% ipython --no-banner

In [1]: import numpy as np

In [2]: from numpy import linalg as LA

In [3]: np.set_printoptions(precision=2, suppress=True, linewidth=200)

In [4]: F = np.load("run17.npy")

In [5]: print(F)
[[  0   8   4   0  -3  -8   3  -1  -7   7   1   4]
 [ -8   0  -5  -4  -9  -4  -5   0  -1  -7   0  -2]
 [ -4   5   0   3   7  -8   5  -1   0   8 -10   0]
 [  0   4  -3   0  -4   0  -1  -1   4   8   4   6]
 [  3   9  -7   4   0  -2   1  -3   1   3  -1  -3]
 [  8   4   8   0   2   0  -7   8   2   1   2  -4]
 [ -3   5  -5   1  -1   7   0   3   2   2  -1   7]
 [  1   0   1   1   3  -8  -3   0  -4  -1   0   3]
 [  7   1   0  -4  -1  -2  -2   4   0  -2  -2   8]
 [ -7   7  -8  -8  -3  -1  -2   1   2   0   1  10]
 [ -1   0  10  -4   1  -2   1   0   2  -1   0   2]
 [ -4   2   0  -6   3   4  -7  -3  -8 -10  -2   0]]

In [6]: # skew, so no eigenvalue has a real part

In [7]: x = np.array([-2, -2, -1, 3, 3, -1, 2, 0, -3, 2, 1, -1])

In [8]: h1 = np.maximum(F @ x, 0)

In [9]: print(np.flatnonzero(h1 > 1e-9))
[0 2 4 7]

In [10]: print(F.T @ h1)
[-178  432   58  190  367 -704  261  -81 -187  529 -507  110]

In [11]: print(np.maximum(F @ (3 * x), 0))
[ 51   0 156   0  12   0   0  54   0   0   0   0]

In [12]: r0 = np.array([2, 3, -2, 3, 3, 1, -2, -3, -1, -2, 3, -1])

In [13]: Y = F + np.outer(r0, np.eye(12)[5])

In [14]: print(np.round(LA.det(Y) / LA.det(F), 2), round(float(1 + LA.solve(F, r0)[5]), 2))
1.06 1.06

In [15]: print(LA.matrix_rank(LA.inv(Y) - LA.inv(F), tol=1e-8))
1

In [16]: E = np.load("dump.npy")

In [17]: print(E.round(2) + 0)
[[-0.24 -0.62  0.5   0.25  0.46  0.11 -0.06  0.12]
 [ 0.65 -0.29 -0.35 -0.15  0.51 -0.04  0.2  -0.22]
 [ 0.27  0.12 -0.19  0.2   0.16 -0.06 -0.44  0.78]
 [ 0.19 -0.63 -0.13 -0.17 -0.59  0.14 -0.38 -0.04]
 [-0.22 -0.06 -0.55  0.73  0.    0.26 -0.02 -0.23]
 [-0.54 -0.28 -0.5  -0.37  0.09 -0.25  0.27  0.32]
 [ 0.22 -0.18  0.13  0.43 -0.32 -0.65  0.42  0.13]
 [ 0.16 -0.03  0.06 -0.01 -0.19  0.64  0.61  0.39]]

In [18]: Y = E / LA.norm(E, axis=1, keepdims=True)

In [19]: cov = Y @ Y.T

In [20]: print(cov.round(2) + 0)
[[1. 0. 0. 0. 0. 0. 0. 0.]
 [0. 1. 0. 0. 0. 0. 0. 0.]
 [0. 0. 1. 0. 0. 0. 0. 0.]
 [0. 0. 0. 1. 0. 0. 0. 0.]
 [0. 0. 0. 0. 1. 0. 0. 0.]
 [0. 0. 0. 0. 0. 1. 0. 0.]
 [0. 0. 0. 0. 0. 0. 1. 0.]
 [0. 0. 0. 0. 0. 0. 0. 1.]]
